$ python -q
>>> import numpy as np
>>> from numpy import linalg as LA
>>> np.set_printoptions(precision=3, suppress=True, linewidth=120)
>>> feats = np.loadtxt("data.csv", delimiter=",")
>>> feats
array([[-3.047,  1.93 ,  1.082,  3.98 ,  2.972],
       [-3.99 , -4.166,  3.841,  5.932,  3.953],
       [-6.131,  4.045,  1.86 ,  8.087,  6.107],
       [-5.903,  4.07 ,  1.724,  8.035,  5.903]])
>>> A2 = np.array([[-2, -4, 5], [-2, -9, 8], [3, -6, 0], [-7, 6, -7], [3, 1, -8]])
>>> np.vstack([feats, A2.T]).shape
(7, 5)
>>> np.einsum("ij,ij->i", feats, feats)
array([ 38.853,  98.844, 160.106, 153.789])
>>> LA.matrix_rank(feats @ A2)
np.int64(3)
>>> mat = np.load("layer18.npy")
>>> mat
array([[-3, -3, -3, -3],
       [-2, -4, -2, -4],
       [-3, -3, -3, -3],
       [-2, -4, -2, -4]])
>>> np.allclose(mat @ mat.T, mat.T @ mat)
False
>>> mat @ mat
array([[30, 42, 30, 42],
       [28, 44, 28, 44],
       [30, 42, 30, 42],
       [28, 44, 28, 44]])
>>> (mat - mat.T) / 2
array([[ 0. , -0.5,  0. , -0.5],
       [ 0.5,  0. ,  0.5,  0. ],
       [ 0. , -0.5,  0. , -0.5],
       [ 0.5,  0. ,  0.5,  0. ]])
>>> LA.matrix_power(mat, 4)
array([[4152, 6216, 4152, 6216],
       [4144, 6224, 4144, 6224],
       [4152, 6216, 4152, 6216],
       [4144, 6224, 4144, 6224]])
>>> np.allclose(mat, mat.T)
False
>>> np.round(np.sort(np.abs(LA.eigvals(mat))), 3) + 0
array([ 0.,  0.,  2., 12.])
>>> J = np.loadtxt("x.csv", delimiter=",")
>>> J
array([[16., -2., -4., -2., -2.],
       [-2., 13.,  6., -3., -6.],
       [-4.,  6., 10.,  3.,  2.],
       [-2., -3.,  3.,  7.,  1.],
       [-2., -6.,  2.,  1.,  9.]])
>>> W1 = np.array([[0, 3, 3, 0], [2, 0, 0, 0], [1, 0, 3, 2], [3, 2, 1, 3], [2, 1, 2, 1]])
>>> coef = np.array([4, 0, 5, 4])
>>> hid = np.maximum(J @ W1 + coef, 0)
>>> (hid > 0).astype(int)
array([[0, 1, 1, 0],
       [1, 0, 1, 1],
       [1, 0, 1, 1],
       [1, 1, 1, 1],
       [1, 1, 1, 1]])
>>> LA.matrix_rank(hid)
np.int64(4)
>>> hid
array([[ 0., 42., 35.,  0.],
       [15.,  0.,  2.,  1.],
       [39.,  0., 30., 35.],
       [24.,  9., 17., 32.],
       [15.,  5., 24., 20.]])
>>> Z = np.array([[9, 4, -7], [-8, -3, 3], [-3, 3, 2], [1, -6, -5]])
>>> W1 @ Z
array([[-33,   0,  15],
       [ 18,   8, -14],
       [  2,   1, -11],
       [ 11,  -9, -28],
       [  5,   5, -12]])
>>> np.abs(np.diag(LA.qr(J)[1])) > 1e-9
array([ True,  True,  True,  True, False])
>>> J @ LA.pinv(J) @ J
array([[16., -2., -4., -2., -2.],
       [-2., 13.,  6., -3., -6.],
       [-4.,  6., 10.,  3.,  2.],
       [-2., -3.,  3.,  7.,  1.],
       [-2., -6.,  2.,  1.,  9.]])
>>> np.unique(J.round(6), axis=0).shape
(5, 5)
>>> round(float(np.trace(LA.pinv(J) @ J)), 3)
4.0
>>> LA.lstsq(J[:-1].T, J[-1])[2]
np.int32(4)
>>> J - J[0]
array([[  0.,   0.,   0.,   0.,   0.],
       [-18.,  15.,  10.,  -1.,  -4.],
       [-20.,   8.,  14.,   5.,   4.],
       [-18.,  -1.,   7.,   9.,   3.],
       [-18.,  -4.,   6.,   3.,  11.]])
>>> J.sum(axis=1)
array([ 6.,  8., 17.,  6.,  4.])
>>> J.mean(axis=0)
array([1.2, 1.6, 3.4, 1.2, 0.8])
>>> np.round(LA.norm(J), 3)
np.float64(30.017)
>>> LA.matrix_rank(J)
np.int64(4)
>>> np.diff(J, axis=0)
array([[-18.,  15.,  10.,  -1.,  -4.],
       [ -2.,  -7.,   4.,   6.,   8.],
       [  2.,  -9.,  -7.,   4.,  -1.],
       [  0.,  -3.,  -1.,  -6.,   8.]])
>>> J.sum(axis=0)
array([ 6.,  8., 17.,  6.,  4.])
>>> J.shape
(5, 5)
>>> A2 = np.array([[-3, -1, 1, -1, -4, 1, 4],
...     [-4, 5, 2, 4, 1, 2, 2],
...     [2, 4, 5, 0, 3, 3, 2],
...     [1, 0, 3, -3, 2, -1, 3],
...     [5, 2, -5, 4, 5, -3, -3],
...     [2, 5, -3, 5, 1, -1, -4],
...     [5, 3, -5, 1, -1, 5, 1]])
>>> data = A2 - A2.T
>>> data
array([[ 0,  3, -1, -2, -9, -1, -1],
       [-3,  0, -2,  4, -1, -3, -1],
       [ 1,  2,  0, -3,  8,  6,  7],
       [ 2, -4,  3,  0, -2, -6,  2],
       [ 9,  1, -8,  2,  0, -4, -2],
       [ 1,  3, -6,  6,  4,  0, -9],
       [ 1,  1, -7, -2,  2,  9,  0]])
>>> A2 = data / LA.norm(data, axis=1, keepdims=True)
>>> C2 = A2 @ A2.T
>>> np.argwhere(np.triu(np.abs(C2) > 0.95, 1))
array([], shape=(0, 2), dtype=int64)
>>> (C2 - 2 * np.eye(7)).round(6).argmax(axis=1)
array([1, 5, 6, 1, 5, 4, 2])
>>> np.round(np.degrees(np.arccos(np.clip(C2[6, 2], -1, 1))), 3)
np.float64(58.469)
>>> r0, r1 = data[6], data[5]
>>> r0 @ r1
np.int64(42)
>>> pr = (r0 @ r1) / (r0 @ r0) * r0
>>> round((r1 - pr) @ r0, 3)
np.float64(0.0)
>>> np.outer(r0, r1)
array([[  1,   3,  -6,   6,   4,   0,  -9],
       [  1,   3,  -6,   6,   4,   0,  -9],
       [ -7, -21,  42, -42, -28,   0,  63],
       [ -2,  -6,  12, -12,  -8,   0,  18],
       [  2,   6, -12,  12,   8,   0, -18],
       [  9,  27, -54,  54,  36,   0, -81],
       [  0,   0,   0,   0,   0,   0,   0]])
>>> U, sig, VT = LA.svd(data)
>>> V = VT[:(sig > 1e-8).sum()]
>>> rng = np.random.default_rng(6687)
>>> x = data[6] + 4 * data[2] + rng.integers(2) * np.eye(7)[2]
>>> x
array([  5.,   9.,  -7., -14.,  34.,  33.,  28.])
>>> np.diag(V.T @ V)
array([0.88 , 1.   , 0.904, 0.494, 0.933, 0.825, 0.963])
>>> np.allclose(V.T @ V @ x, x)
True
>>> round(float(LA.norm(x - V.T @ V @ x)), 3)
0.0
>>> LA.matrix_rank(np.vstack([data, x]))
np.int64(6)
>>> E = np.loadtxt("sample17.csv", delimiter=",")
>>> E
array([[0.173, 0.101, 0.173, 0.043, 0.318],
       [0.101, 0.059, 0.101, 0.025, 0.186],
       [0.173, 0.101, 0.173, 0.043, 0.318],
       [0.043, 0.025, 0.043, 0.011, 0.08 ],
       [0.318, 0.186, 0.318, 0.08 , 0.583]])
>>> ev, V = LA.eigh(E)
>>> x = np.array([1, 0, -3, -2, -2])
>>> V * np.abs(ev) @ V.T
array([[0.173, 0.101, 0.173, 0.043, 0.318],
       [0.101, 0.059, 0.101, 0.025, 0.186],
       [0.173, 0.101, 0.173, 0.043, 0.318],
       [0.043, 0.025, 0.043, 0.011, 0.08 ],
       [0.318, 0.186, 0.318, 0.08 , 0.583]])
>>> (np.sign(V[:, -1].round(6)) == np.sign(V[0, -1].round(6))).astype(int)
array([1, 1, 1, 1, 1])
>>> F = np.loadtxt("dump.csv", delimiter=",")
>>> F
array([[-0.374,  1.396,  0.285,  3.113,  1.244, -0.701, -1.449],
       [ 0.749, -2.791,  0.985,  1.334, -1.32 ,  1.023, -1.452],
       [ 2.247,  0.345, -2.229,  0.283, -1.556, -1.743, -0.571],
       [-2.746,  0.062, -1.45 , -0.717, -1.215, -0.021, -2.089],
       [-0.25 ,  1.138, -1.102,  1.485, -1.621,  2.498,  1.534],
       [ 0.874,  2.183,  2.217, -0.97 , -1.602,  0.444, -1.362],
       [-1.373, -0.28 ,  1.324,  0.889, -1.902, -2.233,  1.701]])
>>> round(float(F[:, 6] @ F[:, 0]), 3)
-0.0
>>> round(np.trace(F), 3)
np.float64(-5.588)
>>> np.sort(np.abs(LA.eigvals(F)))
array([4., 4., 4., 4., 4., 4., 4.])
>>> np.round(np.abs(LA.eigvals(F)).max(), 3)
np.float64(4.0)
>>> q, V = LA.qr(F[:, :6])[0], LA.qr(F[:, 6:])[0]
>>> sig = LA.svd(q.T @ V, compute_uv=False)
>>> sig.round(3) + 0
array([0.])
>>> round(float(LA.norm(q @ q.T - V @ V.T, 2)), 3)
1.0
>>> (sig > 0.9).sum()
np.int64(0)
>>> labels = rng.permutation(7)
>>> labels
array([4, 2, 6, 3, 0, 5, 1])
>>> A2 = F[labels][:, labels]
>>> np.sort(np.abs(LA.eigvals(A2)))
array([4., 4., 4., 4., 4., 4., 4.])
>>> A2
array([[-1.621, -1.102,  1.534,  1.485, -0.25 ,  2.498,  1.138],
       [-1.556, -2.229, -0.571,  0.283,  2.247, -1.743,  0.345],
       [-1.902,  1.324,  1.701,  0.889, -1.373, -2.233, -0.28 ],
       [-1.215, -1.45 , -2.089, -0.717, -2.746, -0.021,  0.062],
       [ 1.244,  0.285, -1.449,  3.113, -0.374, -0.701,  1.396],
       [-1.602,  2.217, -1.362, -0.97 ,  0.874,  0.444,  2.183],
       [-1.32 ,  0.985, -1.452,  1.334,  0.749,  1.023, -2.791]])
>>> F.sum(axis=1)
array([ 3.514, -1.473, -3.224, -8.175,  3.682,  1.783, -1.874])
>>> LA.matrix_rank(F)
np.int64(7)
>>> F.mean(axis=0)
array([-0.125,  0.293,  0.004,  0.774, -1.139, -0.105, -0.527])
>>> A = np.loadtxt("mat.csv", delimiter=",")
>>> A
array([[ -3.515, -12.37 ,  15.317],
       [ -4.442,   8.682, -17.461],
       [ 17.571,   6.925,   6.582],
       [-17.572,  -8.759,  -3.806],
       [ 12.539,  -2.147,  15.432],
       [ 12.185,  -2.523,  15.658],
       [ -4.42 ,   8.695, -17.46 ],
       [-17.625,  -7.55 ,  -5.688],
       [-16.718,  -3.965, -10.236],
       [-16.993, -10.532,  -0.558],
       [ 13.972,  12.964,  -6.059],
       [-12.758, -13.307,   7.756],
       [ 16.694,   3.909,  10.297],
       [ 16.097,  11.689,  -2.063],
       [ 12.93 ,  13.269,  -7.533],
       [  8.898,  -5.54 ,  17.033],
       [  2.782,  12.126, -15.659],
       [ 17.08 ,  10.366,   0.895],
       [-14.763,  -0.568, -13.481],
       [-15.179, -12.389,   4.015],
       [-17.105,  -4.965,  -9.097],
       [ 13.571,  -0.974,  14.658],
       [-12.559, -13.346,   8.01 ],
       [-13.889, -12.994,   6.185],
       [-14.682,  -0.456, -13.573],
       [ -6.01 ,   7.677, -17.463],
       [ 14.198,  -0.193,  14.085]])
>>> x = np.array([0, 0, -1])
>>> (A * x).sum(axis=1)
array([-15.317,  17.461,  -6.582,   3.806, -15.432, -15.658,  17.46 ,   5.688,  10.236,   0.558,   6.059,  -7.756,
       -10.297,   2.063,   7.533, -17.033,  15.659,  -0.895,  13.481,  -4.015,   9.097, -14.658,  -8.01 ,  -6.185,
        13.573,  17.463, -14.085])
>>> np.einsum("ij,j->i", A, x)
array([-15.317,  17.461,  -6.582,   3.806, -15.432, -15.658,  17.46 ,   5.688,  10.236,   0.558,   6.059,  -7.756,
       -10.297,   2.063,   7.533, -17.033,  15.659,  -0.895,  13.481,  -4.015,   9.097, -14.658,  -8.01 ,  -6.185,
        13.573,  17.463, -14.085])
>>> A * x
array([[ -0.   ,  -0.   , -15.317],
       [ -0.   ,   0.   ,  17.461],
       [  0.   ,   0.   ,  -6.582],
       [ -0.   ,  -0.   ,   3.806],
       [  0.   ,  -0.   , -15.432],
       [  0.   ,  -0.   , -15.658],
       [ -0.   ,   0.   ,  17.46 ],
       [ -0.   ,  -0.   ,   5.688],
       [ -0.   ,  -0.   ,  10.236],
       [ -0.   ,  -0.   ,   0.558],
       [  0.   ,   0.   ,   6.059],
       [ -0.   ,  -0.   ,  -7.756],
       [  0.   ,   0.   , -10.297],
       [  0.   ,   0.   ,   2.063],
       [  0.   ,   0.   ,   7.533],
       [  0.   ,  -0.   , -17.033],
       [  0.   ,   0.   ,  15.659],
       [  0.   ,   0.   ,  -0.895],
       [ -0.   ,  -0.   ,  13.481],
       [ -0.   ,  -0.   ,  -4.015],
       [ -0.   ,  -0.   ,   9.097],
       [  0.   ,  -0.   , -14.658],
       [ -0.   ,  -0.   ,  -8.01 ],
       [ -0.   ,  -0.   ,  -6.185],
       [ -0.   ,  -0.   ,  13.573],
       [ -0.   ,   0.   ,  17.463],
       [  0.   ,  -0.   , -14.085]])
>>> A @ np.eye(3)[0]
array([ -3.515,  -4.442,  17.571, -17.572,  12.539,  12.185,  -4.42 , -17.625, -16.718, -16.993,  13.972, -12.758,
        16.694,  16.097,  12.93 ,   8.898,   2.782,  17.08 , -14.763, -15.179, -17.105,  13.571, -12.559, -13.889,
       -14.682,  -6.01 ,  14.198])
>>> np.sign((A @ x).round(6))
array([-1.,  1., -1.,  1., -1., -1.,  1.,  1.,  1.,  1.,  1., -1., -1.,  1.,  1., -1.,  1., -1.,  1., -1.,  1., -1.,
       -1., -1.,  1.,  1., -1.])
>>> d = LA.norm(A[:, None] - A[None], axis=-1)
>>> (d + 1e9 * np.eye(27)).round(6).argmin(axis=1)
array([22,  6, 12,  7,  5,  4,  1,  3, 20,  3, 14, 22,  2, 17, 10,  5,  6, 13, 24, 23,  8, 26, 11, 11, 18,  1, 21])
>>> d[7].round(6).argsort(kind="stable")[:4]
array([ 7,  3, 20,  8])
>>> d.shape
(27, 27)
>>> np.flatnonzero(d[7] < d.mean() / 2)
array([ 3,  7,  8,  9, 18, 19, 20, 24])
>>> W0 = np.loadtxt("out4.csv", delimiter=",")
>>> W0
array([[0., 0., 1., 0., 0., 1.],
       [0., 0., 0., 0., 0., 1.],
       [1., 0., 0., 0., 0., 0.],
       [0., 0., 0., 0., 1., 0.],
       [0., 0., 0., 1., 0., 0.],
       [1., 1., 0., 0., 0., 0.]])
>>> (W0 + W0.T) / 2
array([[0., 0., 1., 0., 0., 1.],
       [0., 0., 0., 0., 0., 1.],
       [1., 0., 0., 0., 0., 0.],
       [0., 0., 0., 0., 1., 0.],
       [0., 0., 0., 1., 0., 0.],
       [1., 1., 0., 0., 0., 0.]])
>>> W0 @ W0
array([[2., 1., 0., 0., 0., 0.],
       [1., 1., 0., 0., 0., 0.],
       [0., 0., 1., 0., 0., 1.],
       [0., 0., 0., 1., 0., 0.],
       [0., 0., 0., 0., 1., 0.],
       [0., 0., 1., 0., 0., 2.]])
>>> round(float(np.abs(LA.eigvals(W0)).max()), 3)
1.618
>>> ev, V = LA.eigh(W0)
>>> np.abs(V[:, -1])
array([0.602, 0.372, 0.372, 0.   , 0.   , 0.602])
>>> np.unique(ev.round(6) + 0, return_counts=True)[1]
array([1, 1, 1, 1, 1, 1])
>>> np.round(V @ np.diag(ev) @ V.T, 3) + 0
array([[0., 0., 1., 0., 0., 1.],
       [0., 0., 0., 0., 0., 1.],
       [1., 0., 0., 0., 0., 0.],
       [0., 0., 0., 0., 1., 0.],
       [0., 0., 0., 1., 0., 0.],
       [1., 1., 0., 0., 0., 0.]])
>>> LA.eigvalsh(W0 + -2 * np.eye(6))
array([-3.618, -3.   , -2.618, -1.382, -1.   , -0.382])
>>> np.round(LA.det(W0), 3)
np.float64(-1.0)
>>> (LA.matrix_power((W0 != 0) + (W0.T != 0) + np.eye(6), 6) > 0).astype(int)
array([[1, 1, 1, 0, 0, 1],
       [1, 1, 1, 0, 0, 1],
       [1, 1, 1, 0, 0, 1],
       [0, 0, 0, 1, 1, 0],
       [0, 0, 0, 1, 1, 0],
       [1, 1, 1, 0, 0, 1]])
